$ ipython --no-banner

In [1]: import numpy as np

In [2]: np.set_printoptions(precision=1, suppress=True, linewidth=200)

In [3]: def rnd(a):
   ...:     return np.round(a, 1) + 0
   ...: 

In [4]: m1 = np.array([[0, 0, 1, 1, 0, 0, 0, 3, 3],
   ...:     [2, 0, 0, 0, 2, 1, 1, 0, 1],
   ...:     [3, 3, 1, 0, 1, 2, 0, 1, 2],
   ...:     [0, 2, 1, 3, 2, 3, 3, 3, 1],
   ...:     [0, 2, 0, 1, 2, 1, 1, 2, 3],
   ...:     [2, 3, 1, 3, 0, 2, 1, 3, 0],
   ...:     [1, 0, 1, 0, 2, 3, 0, 1, 3],
   ...:     [3, 0, 0, 1, 3, 1, 1, 3, 0],
   ...:     [0, 1, 0, 1, 0, 1, 0, 0, 3],
   ...:     [2, 2, 0, 2, 0, 2, 3, 3, 0],
   ...:     [3, 2, 1, 0, 2, 3, 3, 2, 2],
   ...:     [0, 0, 3, 2, 2, 3, 0, 0, 1],
   ...:     [3, 1, 0, 0, 1, 3, 2, 2, 0]])

In [5]: m1[-1] = m1[0] + 5 * m1[1]

In [6]: print(m1)
[[ 0  0  1  1  0  0  0  3  3]
 [ 2  0  0  0  2  1  1  0  1]
 [ 3  3  1  0  1  2  0  1  2]
 [ 0  2  1  3  2  3  3  3  1]
 [ 0  2  0  1  2  1  1  2  3]
 [ 2  3  1  3  0  2  1  3  0]
 [ 1  0  1  0  2  3  0  1  3]
 [ 3  0  0  1  3  1  1  3  0]
 [ 0  1  0  1  0  1  0  0  3]
 [ 2  2  0  2  0  2  3  3  0]
 [ 3  2  1  0  2  3  3  2  2]
 [ 0  0  3  2  2  3  0  0  1]
 [10  0  1  1 10  5  5  3  8]]

In [7]: Uu, sigma = np.linalg.svd(m1)
---------------------------------------------------------------------------
ValueError                                Traceback (most recent call last)
Cell In[7], line 1
----> 1 Uu, sigma = np.linalg.svd(m1)

ValueError: too many values to unpack (expected 2)

In [8]: Uu, sigma, VT = np.linalg.svd(m1, full_matrices=False)

In [9]: print(rnd(np.sqrt((sigma ** 2).sum())), rnd(np.linalg.norm(m1)))
25.8 25.8

In [10]: print(rnd(Uu.T @ m1 @ VT.T))
[[22.4  0.   0.   0.   0.   0.   0.   0.   0. ]
 [ 0.   8.7  0.   0.   0.   0.   0.   0.   0. ]
 [ 0.   0.   5.7  0.   0.   0.   0.   0.   0. ]
 [ 0.   0.   0.   4.4  0.   0.   0.   0.   0. ]
 [ 0.   0.   0.   0.   4.1  0.   0.   0.   0. ]
 [ 0.   0.   0.   0.   0.   3.1  0.   0.   0. ]
 [ 0.   0.   0.   0.   0.   0.   2.2  0.   0. ]
 [ 0.   0.   0.   0.   0.   0.   0.   2.   0. ]
 [ 0.   0.   0.   0.   0.   0.   0.   0.   1.3]]

In [11]: print(rnd(np.abs(VT[0])))
[0.5 0.1 0.1 0.1 0.5 0.4 0.3 0.3 0.4]

In [12]: print((sigma > 1e-8).sum())
9

In [13]: print(rnd(np.cumsum(sigma ** 2) / np.sum(sigma ** 2)))
[0.8 0.9 0.9 0.9 1.  1.  1.  1.  1. ]
